$ python -q
>>> import numpy as np
>>> np.set_printoptions(suppress=True, linewidth=120)
>>> m1 = np.loadtxt("out13.csv", delimiter=",")
>>> m1.round(1) + 0
array([[-0.4,  0. ,  0.3, -0.7,  0.6,  0.1, -0.1,  0.1,  0. ],
       [ 0.5, -0.1, -0.2, -0.6, -0.2, -0.5,  0.1,  0.1, -0.1],
       [-0.1,  0.4, -0.3,  0.2,  0.3, -0.4, -0.2,  0.7, -0.1],
       [-0.1, -0.1, -0.2, -0.2, -0.2,  0.1,  0.1,  0.4,  0.8],
       [-0.2,  0.2,  0. ,  0. , -0.2, -0.3, -0.7, -0.4,  0.3],
       [ 0.2, -0.4,  0.4,  0.3,  0.4, -0.5,  0.2,  0. ,  0.3],
       [-0.1, -0.2,  0.6,  0. , -0.5,  0. , -0.2,  0.5, -0.2],
       [ 0.5,  0.6,  0.4, -0.1,  0.1,  0.3,  0. ,  0. ,  0.3],
       [ 0.4, -0.4, -0.2,  0. ,  0.3,  0.4, -0.6,  0.2, -0.1]])
>>> # keeps lengths
>>> np.round(m1.T @ m1, 1) + 0
array([[1., 0., 0., 0., 0., 0., 0., 0., 0.],
       [0., 1., 0., 0., 0., 0., 0., 0., 0.],
       [0., 0., 1., 0., 0., 0., 0., 0., 0.],
       [0., 0., 0., 1., 0., 0., 0., 0., 0.],
       [0., 0., 0., 0., 1., 0., 0., 0., 0.],
       [0., 0., 0., 0., 0., 1., 0., 0., 0.],
       [0., 0., 0., 0., 0., 0., 1., 0., 0.],
       [0., 0., 0., 0., 0., 0., 0., 1., 0.],
       [0., 0., 0., 0., 0., 0., 0., 0., 1.]])
>>> np.round(np.linalg.norm(m1, axis=0), 1)
array([1., 1., 1., 1., 1., 1., 1., 1., 1.])
>>> np.round(np.linalg.pinv(m1), 1) + 0
array([[-0.4,  0.5, -0.1, -0.1, -0.2,  0.2, -0.1,  0.5,  0.4],
       [ 0. , -0.1,  0.4, -0.1,  0.2, -0.4, -0.2,  0.6, -0.4],
       [ 0.3, -0.2, -0.3, -0.2,  0. ,  0.4,  0.6,  0.4, -0.2],
       [-0.7, -0.6,  0.2, -0.2,  0. ,  0.3,  0. , -0.1,  0. ],
       [ 0.6, -0.2,  0.3, -0.2, -0.2,  0.4, -0.5,  0.1,  0.3],
       [ 0.1, -0.5, -0.4,  0.1, -0.3, -0.5,  0. ,  0.3,  0.4],
       [-0.1,  0.1, -0.2,  0.1, -0.7,  0.2, -0.2,  0. , -0.6],
       [ 0.1,  0.1,  0.7,  0.4, -0.4,  0. ,  0.5,  0. ,  0.2],
       [ 0. , -0.1, -0.1,  0.8,  0.3,  0.3, -0.2,  0.3, -0.1]])
>>> np.allclose(m1, m1.T)
False
>>> np.round(np.abs(np.linalg.eigvals(m1)).max(), 1)
np.float64(1.0)
>>> np.round(np.linalg.det(m1), 1)
np.float64(1.0)
>>> m1.inv()
Traceback (most recent call last):
  File "<python-input-11>", line 1, in <module>
    m1.inv()
    ^^^^^^
AttributeError: 'numpy.ndarray' object has no attribute 'inv'
>>> np.round(np.sort(np.abs(np.linalg.eigvals(m1))), 1)
array([1., 1., 1., 1., 1., 1., 1., 1., 1.])
>>> vec = np.array([3, 1, 3, 2, 0, 1, 3, 3, 3])
>>> rhs = m1 @ vec
>>> rhs.round(1)
array([-1.8, -0.7,  0.5,  2.5, -3. ,  2.9,  1.7,  4.4, -0.7])
>>> np.round(np.linalg.solve(m1, rhs), 1) + 0
array([3., 1., 3., 2., 0., 1., 3., 3., 3.])
>>> np.round(np.linalg.solve(m1, 2 * rhs), 1) + 0
array([6., 2., 6., 4., 0., 2., 6., 6., 6.])
>>> E = np.load("x.npy")
>>> E
array([[ 0. ,  0.7, -0.2, -0.5, -0.8, -1. ,  0.1,  0. , -0.5,  0.9,  1.7],
       [-0.3, -1.4,  2.1,  0.2, -0.4,  0.4, -0.4,  0.5, -1.4, -0.3,  0.7],
       [ 0.7, -1.2,  1.1,  0. ,  0.3, -0.4, -0.8, -0.8, -0.1, -0.7,  0.5],
       [ 1.1,  0. ,  0.5, -0.4,  0.4,  1.1,  0.8, -0.2,  0.2,  0.3,  0.8],
       [-0.1, -0.2, -0.4, -0.1,  1.2,  0.1, -0.9, -1. , -0.6, -0.9,  1.2],
       [ 1.3, -0.1,  0.5, -0.3,  0.4,  1.1,  0.8, -0.2,  0.1,  0.3,  0.8],
       [ 0.2,  1. ,  1. ,  1.3,  1.3,  1.3,  0.5, -1.1,  0.4, -0.3,  1.3],
       [ 1. ,  1.5, -0.1,  0. ,  1.1, -0.3,  0.9,  0.8,  1.4,  0.8, -1.4],
       [-0.4,  1. , -0.3,  0.4, -0.1, -0.5,  0.5,  0.4,  0.6, -1. ,  0.7],
       [-2.4, -0.7,  0.2,  0.9, -1.5,  1. , -0.1,  1.2, -0.9, -0.1, -0.7],
       [ 1.5, -0.2,  0.8, -0.9,  1. ,  0.1, -1. , -0.1, -1.8,  0.6,  2. ],
       [-0.6,  1.1,  0. , -0.1,  1.2,  1.8, -1.4, -0.3, -1. , -2.8,  0.8],
       [-0.1, -2.1,  0.1,  0. ,  0.7, -2.5, -0.5, -0.4,  1.4, -0.5,  2.1],
       [ 0.8,  2.2,  0.5, -0.8, -1.1,  0.1, -1. , -1.2,  1.5, -2.4,  0.4],
       [-1.2,  0.2, -0.4,  0.1, -0.8,  1.6,  0. , -1.8, -0.4, -0.6, -1.8]])
>>> np.round(E.mean(axis=0), 1) + 0
array([ 0.1,  0.1,  0.4,  0. ,  0.2,  0.3, -0.2, -0.3, -0.1, -0.4,  0.6])
>>> np.round(E.sum(axis=1), 1)
array([ 0.4, -0.3, -1.4,  4.6, -1.7,  4.7,  6.9,  5.7,  1.3, -3.1,  2. , -1.3, -1.8, -1. , -5.1])
>>> np.unravel_index(np.abs(E).argmax(), E.shape)
(np.int64(11), np.int64(9))
>>> np.count_nonzero(E)
np.int64(157)
>>> np.abs(E).max()
np.float64(2.8)
>>> A2 = np.array([[0, 7, 3],
...     [-1, -7, -4],
...     [-9, -5, -1],
...     [-9, -2, 0],
...     [-6, 0, -3],
...     [-2, -4, 2],
...     [-2, 5, -4],
...     [1, 4, -8],
...     [-3, 6, 1],
...     [8, 1, 9],
...     [-8, -8, -7]])
>>> np.round(np.einsum("ij->j", E), 1)
array([ 1.5,  1.8,  5.4, -0.2,  2.9,  3.9, -2.5, -4.2, -1.1, -6.7,  9.1])
>>> np.round(np.einsum("ij,ij->i", E, E), 1)
array([ 6.4,  9.8,  5.4,  4.4,  6.1,  4.8, 10.5, 10.6,  3.9, 13.1, 13.4, 17.8, 18.2, 18.2, 11.9])
>>> A2 @ E
Traceback (most recent call last):
  File "<python-input-28>", line 1, in <module>
    A2 @ E
    ~~~^~~
ValueError: matmul: Input operand 1 has a mismatch in its core dimension 0, with gufunc signature (n?,k),(k,m?)->(n?,m?) (size 15 is different from 3)
>>> np.linalg.matrix_rank(np.vstack([E, A2.T]))
np.int64(11)
>>> K = np.loadtxt("sample13.csv", delimiter=",")
>>> K
array([[ 2.,  2.,  2.,  2.,  2.,  2.,  2.,  2.,  2.,  2.,  2.,  2.],
       [ 2.,  4.,  4.,  4.,  4.,  4.,  4.,  4.,  4.,  4.,  4.,  4.],
       [ 2.,  4.,  6.,  6.,  6.,  6.,  6.,  6.,  6.,  6.,  6.,  6.],
       [ 2.,  4.,  6.,  8.,  8.,  8.,  8.,  8.,  8.,  8.,  8.,  8.],
       [ 2.,  4.,  6.,  8., 10., 10., 10., 10., 10., 10., 10., 10.],
       [ 2.,  4.,  6.,  8., 10., 12., 12., 12., 12., 12., 12., 12.],
       [ 2.,  4.,  6.,  8., 10., 12., 14., 14., 14., 14., 14., 14.],
       [ 2.,  4.,  6.,  8., 10., 12., 14., 16., 16., 16., 16., 16.],
       [ 2.,  4.,  6.,  8., 10., 12., 14., 16., 18., 18., 18., 18.],
       [ 2.,  4.,  6.,  8., 10., 12., 14., 16., 18., 20., 20., 20.],
       [ 2.,  4.,  6.,  8., 10., 12., 14., 16., 18., 20., 22., 22.],
       [ 2.,  4.,  6.,  8., 10., 12., 14., 16., 18., 20., 22., 24.]])
>>> # symmetric, so the eigenvalues are real
>>> vec = np.array([5, 7, 3, 7, 7, -3, -6, 7, 2, 8, -4, 3])
>>> rhs = K @ vec
>>> rhs
array([ 72., 134., 182., 224., 252., 266., 286., 318., 336., 350., 348., 354.])
>>> np.round(np.linalg.solve(K, 5 * rhs), 1)
array([ 25.,  35.,  15.,  35.,  35., -15., -30.,  35.,  10.,  40., -20.,  15.])
>>> np.round(np.linalg.solve(K, rhs), 1)
array([ 5.,  7.,  3.,  7.,  7., -3., -6.,  7.,  2.,  8., -4.,  3.])
>>> vec = np.array([2, 1, 1, 0, 1, 1, 2, 0, 1, 1, 3, 0])
>>> rhs = K @ vec
>>> b, lr = np.zeros(12), 1 / np.linalg.norm(K, 2) ** 2
>>> for i in range(6):
...     b -= lr * K.T @ (K @ b - rhs)
...     if i % 2 == 0: print(i, round(np.linalg.norm(K @ b - rhs), 1))
... 
0 10.6
2 10.4
4 10.2
>>> round(np.linalg.cond(K), 1)
np.float64(249.7)
>>> M = np.load("w.npy")
>>> M.round(1) + 0
array([[0. , 0. , 0.1, 0. , 0. , 0. , 0. , 0. , 0. , 0.1, 0. , 0. , 0.1, 0. ],
       [0. , 0. , 0.1, 0. , 0. , 0. , 0. , 0. , 0. , 0.1, 0. , 0. , 0.1, 0. ],
       [0.1, 0.1, 0.3, 0.1, 0.1, 0.1, 0.1, 0.1, 0.1, 0.3, 0.1, 0.1, 0.3, 0.2],
       [0. , 0. , 0.1, 0. , 0. , 0. , 0. , 0. , 0. , 0.1, 0. , 0. , 0.1, 0. ],
       [0. , 0. , 0.1, 0. , 0. , 0. , 0. , 0. , 0. , 0.1, 0. , 0. , 0.1, 0. ],
       [0. , 0. , 0.1, 0. , 0. , 0. , 0. , 0. , 0. , 0.1, 0. , 0. , 0.1, 0. ],
       [0. , 0. , 0.1, 0. , 0. , 0. , 0. , 0. , 0. , 0.1, 0. , 0. , 0.1, 0. ],
       [0. , 0. , 0.1, 0. , 0. , 0. , 0. , 0. , 0. , 0.1, 0. , 0. , 0.1, 0. ],
       [0. , 0. , 0.1, 0. , 0. , 0. , 0. , 0. , 0. , 0.1, 0. , 0. , 0.1, 0. ],
       [0.1, 0.1, 0.3, 0.1, 0.1, 0.1, 0.1, 0.1, 0.1, 0.3, 0.1, 0.1, 0.3, 0.2],
       [0. , 0. , 0.1, 0. , 0. , 0. , 0. , 0. , 0. , 0.1, 0. , 0. , 0.1, 0. ],
       [0. , 0. , 0.1, 0. , 0. , 0. , 0. , 0. , 0. , 0.1, 0. , 0. , 0.1, 0. ],
       [0.1, 0.1, 0.3, 0.1, 0.1, 0.1, 0.1, 0.1, 0.1, 0.3, 0.1, 0.1, 0.3, 0.2],
       [0. , 0. , 0.2, 0. , 0. , 0. , 0. , 0. , 0. , 0.2, 0. , 0. , 0.2, 0.1]])
>>> W1 = np.array([[3, 1],
...     [3, 1],
...     [0, 1],
...     [3, 1],
...     [2, 0],
...     [2, 0],
...     [2, 0],
...     [2, 1],
...     [2, 0],
...     [2, 2],
...     [2, 0],
...     [3, 0],
...     [3, 3],
...     [1, 1]])
>>> b = np.array([0, 1])
>>> H = np.maximum(M @ W1 + b, 0)
>>> H.round(1)
array([[0.6, 1.4],
       [0.6, 1.4],
       [2.8, 3. ],
       [0.6, 1.4],
       [0.6, 1.4],
       [0.6, 1.4],
       [0.6, 1.4],
       [0.6, 1.4],
       [0.6, 1.4],
       [2.8, 3. ],
       [0.6, 1.4],
       [0.6, 1.4],
       [2.8, 3. ],
       [1.7, 2.2]])
>>> np.linalg.matrix_rank(H)
np.int64(2)
>>> (H > 0).astype(int)
array([[1, 1],
       [1, 1],
       [1, 1],
       [1, 1],
       [1, 1],
       [1, 1],
       [1, 1],
       [1, 1],
       [1, 1],
       [1, 1],
       [1, 1],
       [1, 1],
       [1, 1],
       [1, 1]])
>>> (H > 0).mean(axis=0)
array([1., 1.])
>>> W2 = np.array([[-1, 3, 0], [3, -2, -5]])
>>> (H @ W2).round(6).argmax(axis=1)
array([0, 0, 0, 0, 0, 0, 0, 0, 0, 0, 0, 0, 0, 0])
>>> np.round(H @ W2, 1)
array([[  3.6,  -1.1,  -7. ],
       [  3.6,  -1.1,  -7. ],
       [  6.1,   2.4, -14.8],
       [  3.6,  -1.1,  -7. ],
       [  3.6,  -1.1,  -7. ],
       [  3.6,  -1.1,  -7. ],
       [  3.6,  -1.1,  -7. ],
       [  3.6,  -1.1,  -7. ],
       [  3.6,  -1.1,  -7. ],
       [  6.1,   2.4, -14.8],
       [  3.6,  -1.1,  -7. ],
       [  3.6,  -1.1,  -7. ],
       [  6.1,   2.4, -14.8],
       [  4.9,   0.6, -10.9]])
>>> W1 @ W2
array([[  0,   7,  -5],
       [  0,   7,  -5],
       [  3,  -2,  -5],
       [  0,   7,  -5],
       [ -2,   6,   0],
       [ -2,   6,   0],
       [ -2,   6,   0],
       [  1,   4,  -5],
       [ -2,   6,   0],
       [  4,   2, -10],
       [ -2,   6,   0],
       [ -3,   9,   0],
       [  6,   3, -15],
       [  2,   1,  -5]])
>>> left, sigma, vt = np.linalg.svd(M)
>>> sigma.round(1) + 0
array([1., 0., 0., 0., 0., 0., 0., 0., 0., 0., 0., 0., 0., 0.])
>>> np.argmax(sigma[:-1] / (sigma[1:] + 1e-6)) + 1
np.int64(1)
>>> A2 = left[:, :1] @ np.diag(sigma[:1]) @ vt[:1]
>>> np.linalg.matrix_rank(A2)
np.int64(1)
>>> round(np.linalg.norm(M - A2, 2), 1), round(float(sigma[1]), 1)
(np.float64(0.0), 0.0)
>>> np.round(np.abs(M - A2).max(), 1)
np.float64(0.0)
>>> left, sigma, vt = np.linalg.svd(M, full_matrices=False)
>>> np.round(sigma / sigma[0], 1) + 0
array([1., 0., 0., 0., 0., 0., 0., 0., 0., 0., 0., 0., 0., 0.])
>>> np.round(np.sqrt((sigma ** 2).sum()), 1), round(np.linalg.norm(M), 1)
(np.float64(1.0), np.float64(1.0))
>>> np.cumsum(sigma ** 2) / np.sum(sigma ** 2)
array([1., 1., 1., 1., 1., 1., 1., 1., 1., 1., 1., 1., 1., 1.])
